$ python -q
>>> import numpy as np
>>> np.set_printoptions(suppress=True, linewidth=120)
>>> J = np.loadtxt("arr.csv", delimiter=",")
>>> J
array([[ 0., -3., -1.,  2., -1.],
       [ 3.,  0.,  0.,  1., -1.],
       [ 1.,  0.,  0.,  6.,  0.],
       [-2., -1., -6.,  0.,  0.],
       [ 1.,  1.,  0.,  0.,  0.]])
>>> rank = np.linalg.matrix_rank(J)
>>> rank
np.int64(4)
>>> ns = np.linalg.svd(J)[2][rank:].T
>>> np.linalg.matrix_rank(J.T @ J), np.linalg.matrix_rank(J @ J.T)
(np.int64(4), np.int64(4))
>>> ns.shape
(5, 1)
>>> np.allclose(J @ ns, 0)
True
>>> np.round(J @ ns, 2) + 0
array([[0.],
       [0.],
       [0.],
       [0.],
       [0.]])
>>> [int(np.linalg.matrix_rank(np.delete(J, i, axis=0))) for i in range(5)]
[4, 4, 4, 4, 4]
>>> np.round(ns @ ns.T, 2) + 0
array([[ 0.1 , -0.1 , -0.02, -0.02,  0.28],
       [-0.1 ,  0.1 ,  0.02,  0.02, -0.28],
       [-0.02,  0.02,  0.  ,  0.  , -0.05],
       [-0.02,  0.02,  0.  ,  0.  , -0.05],
       [ 0.28, -0.28, -0.05, -0.05,  0.8 ]])
>>> x0 = np.array([1, 0, 2, 2, 1])
>>> J @ (2 * x0)
array([  2.,   8.,  26., -28.,   2.])
>>> J @ x0
array([  1.,   4.,  13., -14.,   1.])
>>> J @ np.eye(5)[4]
array([-1., -1.,  0.,  0.,  0.])
>>> np.sign((J @ x0).round(6))
array([ 1.,  1.,  1., -1.,  1.])
>>> U, sv, Vt = np.linalg.svd(J)
>>> np.argmax(sv[:-1] / (sv[1:] + 1e-6)) + 1
np.int64(4)
>>> out = U[:, :4] @ np.diag(sv[:4]) @ Vt[:4]
>>> round(float(np.linalg.norm(J - out) / np.linalg.norm(J)), 2)
0.0
>>> np.round(np.linalg.norm(J - out, 2), 2), round(float(sv[4]), 2)
(np.float64(0.0), 0.0)
>>> np.round(np.abs(J - out).max(), 2)
np.float64(0.0)
>>> E = np.loadtxt("block17.csv", delimiter=",")
>>> E
array([[ 3.  , -3.  ,  3.  , -2.41],
       [ 3.  , -3.  ,  3.  , -3.75],
       [ 3.  , -3.  ,  3.  , -5.78],
       [ 3.  , -3.  ,  3.  , -2.64],
       [ 3.  , -3.  ,  3.  ,  1.09],
       [ 3.  , -3.  ,  3.  ,  1.94],
       [ 3.  , -3.  ,  3.  , -1.44],
       [ 3.  , -3.  ,  3.  , -4.21],
       [ 3.  , -3.  ,  3.  , -3.12],
       [ 3.  , -3.  ,  3.  , -0.48],
       [ 3.  , -3.  ,  3.  , -6.17],
       [ 3.  , -3.  ,  3.  , -3.85],
       [ 3.  , -3.  ,  3.  ,  2.81],
       [ 3.  , -3.  ,  3.  , -0.17],
       [ 3.  , -3.  ,  3.  , -0.09],
       [ 3.  , -3.  ,  3.  , -4.27],
       [ 3.  , -3.  ,  3.  , -1.8 ],
       [ 3.  , -3.  ,  3.  , -3.77],
       [ 3.  , -3.  ,  3.  , -0.38],
       [ 3.  , -3.  ,  3.  ,  0.47],
       [ 3.  , -3.  ,  3.  ,  1.13],
       [ 3.  , -3.  ,  3.  , -0.97],
       [ 3.  , -3.  ,  3.  ,  0.3 ],
       [ 3.  , -3.  ,  3.  , -3.53],
       [ 3.  , -3.  ,  3.  , -0.85],
       [ 3.  , -3.  ,  3.  ,  0.1 ],
       [ 3.  , -3.  ,  3.  , -2.17],
       [ 3.  , -3.  ,  3.  ,  4.29],
       [ 3.  , -3.  ,  3.  , -1.65]])
>>> x0 = np.array([3, 0, -3, -2])
>>> h1 = np.maximum(E @ x0, 0)
>>> np.round(np.tanh(E @ x0), 2)
array([ 1.  ,  1.  ,  1.  ,  1.  , -0.97, -1.  ,  0.99,  1.  ,  1.  ,  0.74,  1.  ,  1.  , -1.  ,  0.33,  0.18,  1.  ,
        1.  ,  1.  ,  0.64, -0.74, -0.98,  0.96, -0.54,  1.  ,  0.94, -0.2 ,  1.  , -1.  ,  1.  ])
>>> E * (h1 > 1e-9)[:, None]
array([[ 3.  , -3.  ,  3.  , -2.41],
       [ 3.  , -3.  ,  3.  , -3.75],
       [ 3.  , -3.  ,  3.  , -5.78],
       [ 3.  , -3.  ,  3.  , -2.64],
       [ 0.  , -0.  ,  0.  ,  0.  ],
       [ 0.  , -0.  ,  0.  ,  0.  ],
       [ 3.  , -3.  ,  3.  , -1.44],
       [ 3.  , -3.  ,  3.  , -4.21],
       [ 3.  , -3.  ,  3.  , -3.12],
       [ 3.  , -3.  ,  3.  , -0.48],
       [ 3.  , -3.  ,  3.  , -6.17],
       [ 3.  , -3.  ,  3.  , -3.85],
       [ 0.  , -0.  ,  0.  ,  0.  ],
       [ 3.  , -3.  ,  3.  , -0.17],
       [ 3.  , -3.  ,  3.  , -0.09],
       [ 3.  , -3.  ,  3.  , -4.27],
       [ 3.  , -3.  ,  3.  , -1.8 ],
       [ 3.  , -3.  ,  3.  , -3.77],
       [ 3.  , -3.  ,  3.  , -0.38],
       [ 0.  , -0.  ,  0.  ,  0.  ],
       [ 0.  , -0.  ,  0.  ,  0.  ],
       [ 3.  , -3.  ,  3.  , -0.97],
       [ 0.  , -0.  ,  0.  ,  0.  ],
       [ 3.  , -3.  ,  3.  , -3.53],
       [ 3.  , -3.  ,  3.  , -0.85],
       [ 0.  , -0.  ,  0.  ,  0.  ],
       [ 3.  , -3.  ,  3.  , -2.17],
       [ 0.  , -0.  ,  0.  ,  0.  ],
       [ 3.  , -3.  ,  3.  , -1.65]])
